% python3 -q
>>> import numpy as np
>>> np.set_printoptions(precision=1, suppress=True, linewidth=140)
>>> K = np.loadtxt("x.csv", delimiter=",")
>>> K
array([[0.8, 0.2, 0. , 0. ],
       [0.1, 0.5, 0.1, 0.4],
       [0.1, 0.3, 0.3, 0.3],
       [0.2, 0.2, 0.2, 0.5]])
>>> # rows sum to 1
>>> np.round(np.einsum("ij,ji->", K, K), 1)
np.float64(1.4)
>>> np.round(np.linalg.eigvals(K).sum().real, 1)
np.float64(1.9)
>>> round(np.linalg.det(K.T), 1)
np.float64(0.0)
>>> round(float(np.linalg.det(K[::-1])), 1)
0.0
>>> W0 = np.array([[-0.5, -1.6, -1.3, -0.9],
...     [-1.3, 0.2, -1.1, -0.4],
...     [-0.3, -0.5, 1.4, 0.7],
...     [2.0, -2.7, 2.1, 0.1],
...     [-0.6, 2.2, -1.1, 0.3],
...     [0.4, -0.9, 1.3, 1.2],
...     [-0.9, -0.1, 0.0, -0.9],
...     [-1.5, 2.1, 0.3, 1.2],
...     [-1.3, -1.7, 1.4, 0.8],
...     [-0.8, -0.7, 1.0, 0.9],
...     [0.1, 0.0, -0.3, -0.2],
...     [0.7, 0.9, -0.8, 1.7],
...     [-0.8, -0.5, -0.1, -2.0],
...     [-0.1, 1.1, 2.1, -0.5]])
>>> W0[0] *= 5
>>> W0
array([[-2.5, -8. , -6.5, -4.5],
       [-1.3,  0.2, -1.1, -0.4],
       [-0.3, -0.5,  1.4,  0.7],
       [ 2. , -2.7,  2.1,  0.1],
       [-0.6,  2.2, -1.1,  0.3],
       [ 0.4, -0.9,  1.3,  1.2],
       [-0.9, -0.1,  0. , -0.9],
       [-1.5,  2.1,  0.3,  1.2],
       [-1.3, -1.7,  1.4,  0.8],
       [-0.8, -0.7,  1. ,  0.9],
       [ 0.1,  0. , -0.3, -0.2],
       [ 0.7,  0.9, -0.8,  1.7],
       [-0.8, -0.5, -0.1, -2. ],
       [-0.1,  1.1,  2.1, -0.5]])
>>> Ac = W0 - W0.mean(axis=0)
>>> Uu, sig, VT = np.linalg.svd(Ac, full_matrices=False)
>>> np.linalg.matrix_rank(Ac)
np.int64(4)
>>> print(np.abs(VT[0]).argmax())
1
>>> np.round(sig ** 2 / (sig ** 2).sum(), 1) + 0
array([0.7, 0.2, 0.1, 0. ])
>>> np.searchsorted(np.cumsum(sig ** 2) / (sig ** 2).sum(), 0.9) + 1
np.int64(2)
>>> other = np.c_[W0[:, :1] @ np.array([[2]]), np.array([2, 1, -1, -2, 0, -1, -2, 1, 1, -1, 2, 1, -2, 2])]
>>> print(other)
[[-5.   2. ]
 [-2.6  1. ]
 [-0.6 -1. ]
 [ 4.  -2. ]
 [-1.2  0. ]
 [ 0.8 -1. ]
 [-1.8 -2. ]
 [-3.   1. ]
 [-2.6  1. ]
 [-1.6 -1. ]
 [ 0.2  2. ]
 [ 1.4  1. ]
 [-1.6 -2. ]
 [-0.2  2. ]]
>>> print(np.linalg.matrix_rank(np.c_[W0, other]))
5
>>> np.linalg.matrix_rank(other)
np.int64(2)
>>> Uu, sig, VT = np.linalg.svd(other, full_matrices=False)
>>> np.allclose(Uu * sig @ VT, other)
True
>>> (sig > 1e-8).sum()
np.int64(2)
>>> sig / sig[0]
array([1. , 0.6])
>>> np.round(Uu.T @ Uu, 1) + 0
array([[1., 0.],
       [0., 1.]])
>>> vec = np.array([-2, 0, -1, 0])
>>> rhs = W0 @ vec
>>> print(rhs)
[11.5  3.7 -0.8 -6.1  2.3 -2.1  1.8  2.7  1.2  0.6  0.1 -0.6  1.7 -1.9]
>>> np.round(np.linalg.pinv(W0) @ W0, 1) + 0
array([[1., 0., 0., 0.],
       [0., 1., 0., 0.],
       [0., 0., 1., 0.],
       [0., 0., 0., 1.]])
>>> rng = np.random.default_rng(113815)
>>> rhs = rhs + 0.3 * rng.normal(size=14)
>>> rhs
array([11.3,  3.8, -1.2, -6.1,  3.1, -2.3,  2. ,  2.6,  1.2,  0.7, -0.1, -0.3,  1.5, -1.6])
>>> coef, *_ = np.linalg.lstsq(W0, rhs)
>>> print([round(float(np.linalg.norm(np.linalg.solve(W0.T @ W0 + lam * np.eye(4), W0.T @ rhs))), 2) for lam in (0, 1, 10, 100)])
[2.24, 2.13, 1.58, 0.66]
